$ python3 -q
>>> import numpy as np
>>> from numpy import linalg as LA
>>> np.set_printoptions(precision=2, suppress=True, linewidth=160, sign=" ")
>>> F = np.load("block6.npy")
>>> F
array([[ 0,  0,  0,  0,  0,  1,  0,  1],
       [ 0,  0,  1,  1,  1,  0,  0,  0],
       [ 0,  1,  0,  0,  1,  0,  0,  0],
       [ 0,  1,  0,  0,  1,  0,  0,  0],
       [ 0,  1,  1,  1,  0,  0,  0,  0],
       [ 1,  0,  0,  0,  0,  0,  0,  1],
       [ 0,  0,  0,  0,  0,  0,  0,  0],
       [ 1,  0,  0,  0,  0,  1,  0,  0]])
>>> [round(float(x), 2) for x in LA.svd(F, compute_uv=False)[:3]]
[2.56, 2.0, 1.56]
>>> np.argsort(-LA.norm(F, axis=0).round(6), kind="stable")[:3]
array([ 1,  4,  0])
>>> round(float(LA.norm(F, 2) / LA.norm(F)), 2)
0.64
>>> np.flatnonzero(LA.matrix_power((F != 0) + (F.T != 0) + np.eye(8), 8)[4])
array([ 1,  2,  3,  4])
>>> round(LA.det(F), 2)
np.float64(0.0)
>>> vals, vecs = LA.eigh(F)
>>> LA.eigvalsh(F + 2 * np.eye(8))
array([ 0.44,  1.  ,  1.  ,  1.  ,  2.  ,  2.  ,  4.  ,  4.56])
>>> vals.round(2) + 0
array([-1.56, -1.  , -1.  , -1.  ,  0.  ,  0.  ,  2.  ,  2.56])
>>> np.round(vecs.T @ F @ vecs, 2) + 0
array([[-1.56,  0.  ,  0.  ,  0.  ,  0.  ,  0.  ,  0.  ,  0.  ],
       [ 0.  , -1.  ,  0.  ,  0.  ,  0.  ,  0.  ,  0.  ,  0.  ],
       [ 0.  ,  0.  , -1.  ,  0.  ,  0.  ,  0.  ,  0.  ,  0.  ],
       [ 0.  ,  0.  ,  0.  , -1.  ,  0.  ,  0.  ,  0.  ,  0.  ],
       [ 0.  ,  0.  ,  0.  ,  0.  ,  0.  ,  0.  ,  0.  ,  0.  ],
       [ 0.  ,  0.  ,  0.  ,  0.  ,  0.  ,  0.  ,  0.  ,  0.  ],
       [ 0.  ,  0.  ,  0.  ,  0.  ,  0.  ,  0.  ,  2.  ,  0.  ],
       [ 0.  ,  0.  ,  0.  ,  0.  ,  0.  ,  0.  ,  0.  ,  2.56]])
>>> (vals > 1e-8).sum(), (vals < -1e-8).sum()
(np.int64(2), np.int64(4))
>>> np.abs(vecs[:, -1]).round(6).argmax()
np.int64(1)
>>> J = np.loadtxt("x.csv", delimiter=",")
>>> J
array([[ 3.91,  6.55, -1.19,  4.64,  6.81, -3.91],
       [ 4.92,  6.04,  0.83,  3.13,  8.83, -4.92],
       [ 6.98,  5.01,  4.96,  0.03, 12.96, -6.98],
       [ 4.39,  6.31, -0.22,  3.92,  7.78, -4.39],
       [ 5.78,  5.61,  2.55,  1.84, 10.55, -5.78],
       [ 4.35,  6.32, -0.3 ,  3.97,  7.7 , -4.35],
       [ 6.22,  5.39,  3.44,  1.17, 11.44, -6.22],
       [ 4.21,  6.4 , -0.59,  4.19,  7.41, -4.21],
       [ 0.77,  8.11, -7.45,  9.34,  0.55, -0.77],
       [ 4.32,  6.34, -0.35,  4.01,  7.65, -4.32],
       [ 3.71,  6.64, -1.57,  4.93,  6.43, -3.71],
       [ 4.72,  6.14,  0.45,  3.42,  8.45, -4.72],
       [ 0.71,  8.15, -7.58,  9.44,  0.42, -0.71],
       [ 5.64,  5.68,  2.29,  2.04, 10.29, -5.64],
       [ 0.34,  8.33, -8.31,  9.98, -0.31, -0.34],
       [ 8.21,  4.39,  7.42, -1.82, 15.42, -8.21],
       [ 4.4 ,  6.3 , -0.2 ,  3.9 ,  7.8 , -4.4 ],
       [ 3.29,  6.85, -2.42,  5.56,  5.58, -3.29],
       [ 2.06,  7.47, -4.89,  7.41,  3.11, -2.06],
       [ 4.32,  6.34, -0.36,  4.02,  7.64, -4.32],
       [ 4.22,  6.39, -0.56,  4.17,  7.44, -4.22],
       [ 5.27,  5.87,  1.53,  2.6 ,  9.53, -5.27],
       [ 3.74,  6.63, -1.52,  4.89,  6.48, -3.74],
       [ 4.18,  6.41, -0.63,  4.22,  7.37, -4.18],
       [ 7.19,  4.9 ,  5.38, -0.29, 13.38, -7.19],
       [ 2.75,  7.13, -3.51,  6.38,  4.49, -2.75],
       [ 7.08,  4.96,  5.15, -0.11, 13.15, -7.08],
       [ 7.5 ,  4.75,  6.  , -0.75, 14.  , -7.5 ],
       [ 7.93,  4.54,  6.86, -1.39, 14.86, -7.93],
       [ 2.34,  7.33, -4.33,  6.99,  3.67, -2.34],
       [ 4.15,  6.43, -0.71,  4.28,  7.29, -4.15],
       [ 3.35,  6.82, -2.3 ,  5.47,  5.7 , -3.35],
       [ 5.16,  5.92,  1.33,  2.75,  9.33, -5.16],
       [ 3.64,  6.68, -1.72,  5.04,  6.28, -3.64],
       [ 3.96,  6.52, -1.08,  4.56,  6.92, -3.96],
       [ 4.24,  6.38, -0.51,  4.13,  7.49, -4.24],
       [ 2.83,  7.08, -3.34,  6.25,  4.66, -2.83],
       [ 4.09,  6.46, -0.82,  4.37,  7.18, -4.09]])
>>> U, sigma, VT = LA.svd(J)
>>> vecs = VT[:(sigma > 1e-8).sum()]
>>> rng = np.random.default_rng(97784)
>>> x = J[27] + -2 * J[7] + rng.integers(2) * np.eye(6)[3]
>>> x
array([-0.91, -8.04,  7.18, -8.13, -0.82,  0.91])
>>> vecs.T @ vecs
array([[ 0.16,  0.12,  0.1 ,  0.01,  0.29, -0.16],
       [ 0.12,  0.37, -0.21,  0.35,  0.19, -0.12],
       [ 0.1 , -0.21,  0.37, -0.35,  0.22, -0.1 ],
       [ 0.01,  0.35, -0.35,  0.42, -0.01, -0.01],
       [ 0.29,  0.19,  0.22, -0.01,  0.53, -0.29],
       [-0.16, -0.12, -0.1 , -0.01, -0.29,  0.16]])
